% python3 -q
>>> import numpy as np
>>> import numpy.linalg as la
>>> np.set_printoptions(precision=1, suppress=True, linewidth=200)
>>> mat = np.load("m.npy")
>>> mat
array([[ 1.1, -0.1, -0.4, -1.6,  0.3],
       [-1.2,  0.4,  0.7, -0.9,  1.1],
       [-0.4, -0.6,  1. , -0.7, -1.4],
       [ 1. , -0.1,  1.6,  0.5,  0.6],
       [ 0.2,  1.9,  0.2, -0.1, -0.6]])
>>> f = np.array([2, 0, 2, 2, 0])
>>> Y = mat + np.outer(f, np.eye(5)[2])
>>> la.matrix_rank(Y - mat)
np.int64(1)
>>> np.round(la.det(Y) / la.det(mat), 1), round(1 + la.solve(mat, f)[2], 1)
(np.float64(2.1), np.float64(2.1))
>>> vec = np.array([-2, 2, 1, 1, -3])
>>> target = mat @ vec
>>> coef, lr = np.zeros(5), 1 / la.norm(mat, 2) ** 2
>>> for i in range(12):
...     coef -= lr * mat.T @ (mat @ coef - target)
...     if i % 2 == 0: print(i, round(la.norm(mat @ coef - target), 1))
... 
0 0.0
2 0.0
4 0.0
6 0.0
8 0.0
10 0.0
>>> coef
array([-2.,  2.,  1.,  1., -3.])
>>> np.round(la.cond(mat), 1)
np.float64(1.0)
>>> la.matrix_power(mat, 3)
array([[-1.9,  1.7, -6.2,  0.9,  4.3],
       [-5.4, -3.1,  3.1,  3.1,  2.7],
       [ 3.1, -3.8, -2.5,  5.5, -1.7],
       [-2.5, -5. , -3. , -4.2, -2.5],
       [-4. ,  3.4, -1.2,  2.4, -5.4]])
>>> np.round((mat - mat.T) / 2, 1) + 0
array([[ 0. ,  0.6,  0. , -1.3,  0. ],
       [-0.6,  0. ,  0.6, -0.4, -0.4],
       [ 0. , -0.6,  0. , -1.1, -0.8],
       [ 1.3,  0.4,  1.1,  0. ,  0.3],
       [ 0. ,  0.4,  0.8, -0.3,  0. ]])
>>> np.sort(np.abs(la.eigvals(mat)))
array([2., 2., 2., 2., 2.])
>>> np.round(mat @ mat, 1) + 0
array([[-0.1,  0.7, -3.2, -2.2, -0.4],
       [-2.8,  1.9,  0.3,  0.6, -2.1],
       [-1.1, -3.4, -0.7,  0.3, -1.7],
       [ 1.2,  0. ,  1.9, -2.5, -2.1],
       [-2.4, -0.6,  1.1, -2. ,  2.1]])
>>> round(float(np.abs(la.eigvals(mat)).max()), 1)
2.0
